$ python3 -q
>>> import numpy as np
>>> np.set_printoptions(precision=2, suppress=True, linewidth=200, sign=" ")
>>> def rnd(a):
...     return np.round(a, 2) + 0
... 
>>> Q, _ = np.linalg.qr(np.array([[0.4, -0.3, -1.7, 0.0, 2.7],
...     [-1.0, -0.9, -0.1, -0.7, 1.4],
...     [-0.4, 0.5, 0.3, 0.2, 0.5],
...     [0.5, 0.6, 0.0, 1.0, 0.4],
...     [-1.4, -0.4, 1.5, 0.9, 0.0]]))
>>> W0 = -3 * Q
>>> rnd(W0)
array([[ 0.64,  1.34,  2.05,  1.39, -0.83],
       [-1.6 ,  1.42,  0.76, -0.63,  1.86],
       [-0.64, -1.91,  2.  , -0.95, -0.22],
       [ 0.8 , -1.14,  0.19,  1.68,  2.05],
       [-2.24, -0.49, -0.46,  1.72, -0.78]])
>>> rnd((W0 + W0.T) / 2)
array([[ 0.64, -0.13,  0.71,  1.09, -1.53],
       [-0.13,  1.42, -0.58, -0.89,  0.68],
       [ 0.71, -0.58,  2.  , -0.38, -0.34],
       [ 1.09, -0.89, -0.38,  1.68,  1.88],
       [-1.53,  0.68, -0.34,  1.88, -0.78]])
>>> np.allclose(W0 @ W0.T, W0.T @ W0)
True
>>> rnd(np.abs(np.linalg.eigvals(W0)).max())
np.float64(3.0)
>>> G = W0.T @ W0
>>> rnd(np.diag(G))
array([ 9.,  9.,  9.,  9.,  9.])
>>> rnd(np.linalg.svd(W0, compute_uv=False) ** 2)
array([ 9.,  9.,  9.,  9.,  9.])
>>> rnd(np.trace(G)), rnd((W0 ** 2).sum())
(np.float64(45.0), np.float64(45.0))
>>> rnd(np.linalg.svd(W0, compute_uv=False))
array([ 3.,  3.,  3.,  3.,  3.])
>>> rnd(W0.T @ W0)
array([[ 9.,  0.,  0.,  0.,  0.],
       [ 0.,  9.,  0.,  0.,  0.],
       [ 0.,  0.,  9.,  0.,  0.],
       [ 0.,  0.,  0.,  9.,  0.],
       [ 0.,  0.,  0.,  0.,  9.]])
>>> Q, _ = np.linalg.qr(np.array([[-0.8, 0.0, -1.2, -0.6, 0.2, 0.7, -0.9, -0.4],
...     [0.6, -0.9, 0.4, -0.7, -0.8, 1.1, -0.2, 0.0],
...     [-0.1, -0.3, 0.7, -3.0, -1.5, -0.1, -0.2, 0.7],
...     [1.1, -1.0, -0.6, -0.3, -0.9, -0.5, 0.4, -0.4],
...     [0.9, -0.3, -0.4, 0.8, -0.5, 1.8, -0.5, 1.2],
...     [-1.7, 0.5, -1.2, 0.1, -0.2, -0.2, 2.3, -0.7],
...     [0.3, -0.5, 0.2, -0.9, -1.1, -1.2, -0.2, -1.0],
...     [0.0, 0.4, 0.8, -0.1, 0.3, 1.6, 0.9, 0.9]]))
>>> M = Q[:, :5]
>>> rnd(M)
array([[-0.33, -0.34,  0.36, -0.33,  0.52],
       [ 0.24, -0.54, -0.32,  0.52,  0.1 ],
       [-0.04, -0.31, -0.52, -0.71, -0.17],
       [ 0.45, -0.42,  0.38, -0.16,  0.04],
       [ 0.37,  0.12,  0.44, -0.2 , -0.52],
       [-0.69, -0.28,  0.2 ,  0.17, -0.52],
       [ 0.12, -0.32, -0.18,  0.03, -0.39],
       [ 0.  ,  0.35, -0.29, -0.11, -0.03]])
>>> Q, r_ = np.linalg.qr(M)
>>> rnd(np.abs(np.diag(r_)))
array([ 1.,  1.,  1.,  1.,  1.])
>>> abs(r_[0, 0]), rnd(np.linalg.norm(M[:, 0]))
(np.float64(1.0), np.float64(1.0))
>>> rnd(r_)
array([[ 1.,  0.,  0.,  0.,  0.],
       [ 0.,  1.,  0.,  0.,  0.],
       [ 0.,  0.,  1.,  0.,  0.],
       [ 0.,  0.,  0.,  1.,  0.],
       [ 0.,  0.,  0.,  0.,  1.]])
>>> x = np.array([3, -2, -1, 5, 8])
>>> target = M @ x
>>> rnd(np.linalg.solve(M.T @ M, M.T @ target))
array([ 3., -2., -1.,  5.,  8.])
>>> rng = np.random.default_rng(866)
>>> target = target + 0.02 * rng.normal(size=8)
>>> rnd(target)
array([ 1.85,  5.57, -3.93,  1.29, -4.72, -4.98, -1.75, -1.15])
>>> coef, *_ = np.linalg.lstsq(M, target)
>>> rnd(M.T @ (target - M @ coef))
array([ 0.,  0.,  0.,  0.,  0.])
>>> coef.round()
array([ 3., -2., -1.,  5.,  8.])
>>> Y = np.c_[M[:, :1] @ np.array([[9]]), np.array([5, -7, 4, -4, 1, -9, -3, 4])]
>>> rnd(Y)
array([[-2.94,  5.  ],
       [ 2.2 , -7.  ],
       [-0.37,  4.  ],
       [ 4.04, -4.  ],
       [ 3.3 ,  1.  ],
       [-6.24, -9.  ],
       [ 1.1 , -3.  ],
       [ 0.  ,  4.  ]])
>>> np.linalg.matrix_rank(Y)
np.int64(2)
>>> rnd(np.linalg.lstsq(M, Y[:, 0])[0])
array([ 9.,  0.,  0.,  0.,  0.])
>>> x = np.array([3, 2, -3, -3, -3])
>>> target = M @ x
>>> coef, lr = np.zeros(5), 1 / np.linalg.norm(M, 2) ** 2
>>> for i in range(150):
...     coef -= lr * M.T @ (M @ coef - target)
...     if i % 50 == 0: print(i, round(np.linalg.norm(M @ coef - target), 2))
... 
0 0.0
50 0.0
100 0.0
>>> coef
array([ 3.,  2., -3., -3., -3.])
>>> rnd(np.linalg.cond(M))
np.float64(1.0)
